$ python -q
>>> import numpy as np
>>> import numpy.linalg as la
>>> np.set_printoptions(suppress=True, linewidth=140)
>>> def tidy(a):
...     return np.round(a, 3) + 0
... 
>>> m1 = np.load("case8.npy")
>>> m1
array([[0, 0, 0, 0, 0, 0, 1, 0],
       [0, 0, 1, 0, 0, 0, 0, 0],
       [0, 1, 0, 0, 0, 0, 0, 0],
       [0, 0, 0, 1, 0, 0, 0, 0],
       [0, 0, 0, 0, 0, 0, 0, 1],
       [0, 0, 0, 0, 1, 0, 0, 0],
       [0, 0, 0, 0, 0, 1, 0, 0],
       [1, 0, 0, 0, 0, 0, 0, 0]])
>>> # orthonormal columns
>>> m1[:, 4] @ m1[:, 0]
np.int64(0)
>>> K = 0.9 ** np.abs(np.subtract.outer(np.arange(4), np.arange(4)))
>>> tidy(K)
array([[1.   , 0.9  , 0.81 , 0.729],
       [0.9  , 1.   , 0.9  , 0.81 ],
       [0.81 , 0.9  , 1.   , 0.9  ],
       [0.729, 0.81 , 0.9  , 1.   ]])
>>> evals, V = la.eigh(K)
>>> tidy(evals)
array([0.061, 0.102, 0.31 , 3.527])
>>> tidy(V.T @ V)
array([[1., 0., 0., 0.],
       [0., 1., 0., 0.],
       [0., 0., 1., 0.],
       [0., 0., 0., 1.]])
>>> tidy(la.eigvalsh(K @ K))
array([ 0.004,  0.01 ,  0.096, 12.437])
>>> np.abs(V[:, -1]).round(6).argmax()
np.int64(1)
>>> tidy(V.T @ K @ V)
array([[0.061, 0.   , 0.   , 0.   ],
       [0.   , 0.102, 0.   , 0.   ],
       [0.   , 0.   , 0.31 , 0.   ],
       [0.   , 0.   , 0.   , 3.527]])
>>> q, V = la.qr(K[:, :3])[0], la.qr(K[:, 3:])[0]
>>> sig = la.svd(q.T @ V, compute_uv=False)
>>> tidy(la.norm(q @ q.T - V @ V.T, 2))
np.float64(1.0)
>>> tidy(sig)
array([0.997])
>>> tidy(np.degrees(np.arccos(sig.clip(0, 1))))
array([4.679])
>>> tidy(la.norm(K, "nuc"))
np.float64(4.0)
>>> tidy(la.norm(K[3] - K[1]))
np.float64(0.318)
>>> rng = np.random.default_rng(347979)
>>> lab = rng.permutation(4)
>>> lab
array([2, 1, 0, 3])
>>> Y = K[lab][:, lab]
>>> np.allclose(Y, K)
False
>>> print(np.diag(Y))
[1. 1. 1. 1.]
>>> J = np.loadtxt("dump.csv", delimiter=",")
>>> print(tidy(J))
[[0.263 0.158 0.211 0.211 0.    0.105 0.026 0.026]
 [0.1   0.167 0.033 0.133 0.2   0.167 0.067 0.133]
 [0.065 0.194 0.065 0.29  0.161 0.097 0.065 0.065]
 [0.    0.25  0.222 0.056 0.25  0.    0.139 0.083]
 [0.171 0.029 0.    0.143 0.257 0.257 0.114 0.029]
 [0.    0.25  0.062 0.031 0.094 0.281 0.031 0.25 ]
 [0.206 0.088 0.029 0.059 0.029 0.265 0.235 0.088]
 [0.154 0.026 0.231 0.231 0.077 0.    0.103 0.179]]
>>> q, r_ = la.qr(J)
>>> q.shape, r_.shape
((8, 8), (8, 8))
>>> tidy(q.T @ q)
array([[1., 0., 0., 0., 0., 0., 0., 0.],
       [0., 1., 0., 0., 0., 0., 0., 0.],
       [0., 0., 1., 0., 0., 0., 0., 0.],
       [0., 0., 0., 1., 0., 0., 0., 0.],
       [0., 0., 0., 0., 1., 0., 0., 0.],
       [0., 0., 0., 0., 0., 1., 0., 0.],
       [0., 0., 0., 0., 0., 0., 1., 0.],
       [0., 0., 0., 0., 0., 0., 0., 1.]])
>>> print(tidy(np.abs(np.diag(r_))))
[0.423 0.414 0.253 0.242 0.279 0.171 0.164 0.121]
>>> np.trace(q @ q.T)
np.float64(8.0)
>>> print(np.allclose(r_.T @ r_, J.T @ J))
True
>>> tidy(abs(r_[0, 0])), tidy(la.norm(J[:, 0]))
(np.float64(0.423), np.float64(0.423))
